% python3 -q
>>> import numpy as np
>>> import numpy.linalg as la
>>> np.set_printoptions(suppress=True, linewidth=140)
>>> def rd(a):
...     return np.round(a, 3) + 0
... 
>>> W0 = np.load("sample9.npy")
>>> W0
array([[ 0.,  0.,  0.,  0.,  0.,  1.],
       [ 0.,  0.,  0.,  0.,  0., -2.],
       [ 0.,  0.,  0.,  0.,  0.,  2.],
       [ 0.,  0.,  0.,  0.,  0., -5.],
       [ 0.,  0.,  0.,  0.,  0.,  3.],
       [ 1., -2.,  2., -5.,  3.,  0.]])
>>> rd(la.det(W0))
np.float64(0.0)
>>> rd(np.abs(la.eigvals(W0)).max())
np.float64(6.557)
>>> print(np.trace(W0))
0.0
>>> W0 @ W0
array([[  1.,  -2.,   2.,  -5.,   3.,   0.],
       [ -2.,   4.,  -4.,  10.,  -6.,   0.],
       [  2.,  -4.,   4., -10.,   6.,   0.],
       [ -5.,  10., -10.,  25., -15.,   0.],
       [  3.,  -6.,   6., -15.,   9.,   0.],
       [  0.,   0.,   0.,   0.,   0.,  43.]])
>>> rank = la.matrix_rank(W0)
>>> rank
np.int64(2)
>>> N = la.svd(W0)[2][rank:].T
>>> la.matrix_rank(W0.T @ W0), la.matrix_rank(W0 @ W0.T)
(np.int64(2), np.int64(2))
>>> rd(W0 @ N)
array([[0., 0., 0., 0.],
       [0., 0., 0., 0.],
       [0., 0., 0., 0.],
       [0., 0., 0., 0.],
       [0., 0., 0., 0.],
       [0., 0., 0., 0.]])
>>> [int(la.matrix_rank(np.delete(W0, i, axis=0))) for i in range(6)]
[2, 2, 2, 2, 2, 1]
>>> N.shape
(6, 4)
>>> left, sigma, Vt = la.svd(W0)
>>> print(rd(sigma))
[6.557 6.557 0.    0.    0.    0.   ]
>>> M2 = left[:, :2] @ np.diag(sigma[:2]) @ Vt[:2]
>>> rd(la.norm(W0 - M2) / la.norm(W0))
np.float64(0.0)
>>> rd(M2)
array([[ 0.,  0.,  0.,  0.,  0.,  1.],
       [ 0.,  0.,  0.,  0.,  0., -2.],
       [ 0.,  0.,  0.,  0.,  0.,  2.],
       [ 0.,  0.,  0.,  0.,  0., -5.],
       [ 0.,  0.,  0.,  0.,  0.,  3.],
       [ 1., -2.,  2., -5.,  3.,  0.]])
>>> [round(float(la.det(W0[:i, :i])), 2) + 0 for i in range(1, 7)]
[0.0, 0.0, 0.0, 0.0, 0.0, 0.0]
>>> w, V = la.eigh(W0)
>>> rd(la.eigvalsh(W0 @ W0))
array([ 0.,  0.,  0.,  0., 43., 43.])
>>> rd(V @ np.diag(w) @ V.T)
array([[ 0.,  0.,  0.,  0.,  0.,  1.],
       [ 0.,  0.,  0.,  0.,  0., -2.],
       [ 0.,  0.,  0.,  0.,  0.,  2.],
       [ 0.,  0.,  0.,  0.,  0., -5.],
       [ 0.,  0.,  0.,  0.,  0.,  3.],
       [ 1., -2.,  2., -5.,  3.,  0.]])
>>> rd(V.T @ W0 @ V)
array([[-6.557,  0.   ,  0.   ,  0.   ,  0.   ,  0.   ],
       [ 0.   ,  0.   ,  0.   ,  0.   ,  0.   ,  0.   ],
       [ 0.   ,  0.   ,  0.   ,  0.   ,  0.   ,  0.   ],
       [ 0.   ,  0.   ,  0.   ,  0.   ,  0.   ,  0.   ],
       [ 0.   ,  0.   ,  0.   ,  0.   ,  0.   ,  0.   ],
       [ 0.   ,  0.   ,  0.   ,  0.   ,  0.   ,  6.557]])
>>> w.sum(), np.trace(W0)
(np.float64(0.0), np.float64(0.0))
>>> E = np.loadtxt("dump.csv", delimiter=",")
>>> E
array([[-1., -3., -2.,  1.,  0.,  0.,  0.,  3.,  0.],
       [-3.,  1., -1.,  0.,  0.,  0.,  2., -2.,  0.],
       [ 2.,  0.,  1.,  1.,  0.,  0., -3.,  0.,  0.],
       [ 2.,  1.,  1.,  2.,  0.,  0.,  1., -3.,  0.],
       [ 0.,  0.,  0.,  0.,  3.,  1.,  0.,  0.,  3.],
       [ 0.,  0.,  0.,  0., -3., -1.,  0.,  0.,  2.],
       [-1.,  3.,  3.,  1.,  0.,  0.,  2.,  3.,  0.],
       [ 0.,  2.,  1., -2.,  0.,  0., -2., -1.,  0.],
       [ 0.,  0.,  0.,  0.,  2., -3.,  0.,  0.,  0.]])
>>> # 2 blocks once reordered
>>> Q, R = la.qr(E)
>>> rd(np.abs(np.diag(R)))
array([4.359, 4.894, 1.608, 2.903, 4.69 , 3.317, 2.655, 0.556, 3.536])
>>> np.trace(Q @ Q.T)
np.float64(9.0)
>>> Q.shape, R.shape
((9, 9), (9, 9))
>>> np.allclose(R.T @ R, E.T @ E)
True
>>> rd(Q.T @ Q)
array([[1., 0., 0., 0., 0., 0., 0., 0., 0.],
       [0., 1., 0., 0., 0., 0., 0., 0., 0.],
       [0., 0., 1., 0., 0., 0., 0., 0., 0.],
       [0., 0., 0., 1., 0., 0., 0., 0., 0.],
       [0., 0., 0., 0., 1., 0., 0., 0., 0.],
       [0., 0., 0., 0., 0., 1., 0., 0., 0.],
       [0., 0., 0., 0., 0., 0., 1., 0., 0.],
       [0., 0., 0., 0., 0., 0., 0., 1., 0.],
       [0., 0., 0., 0., 0., 0., 0., 0., 1.]])
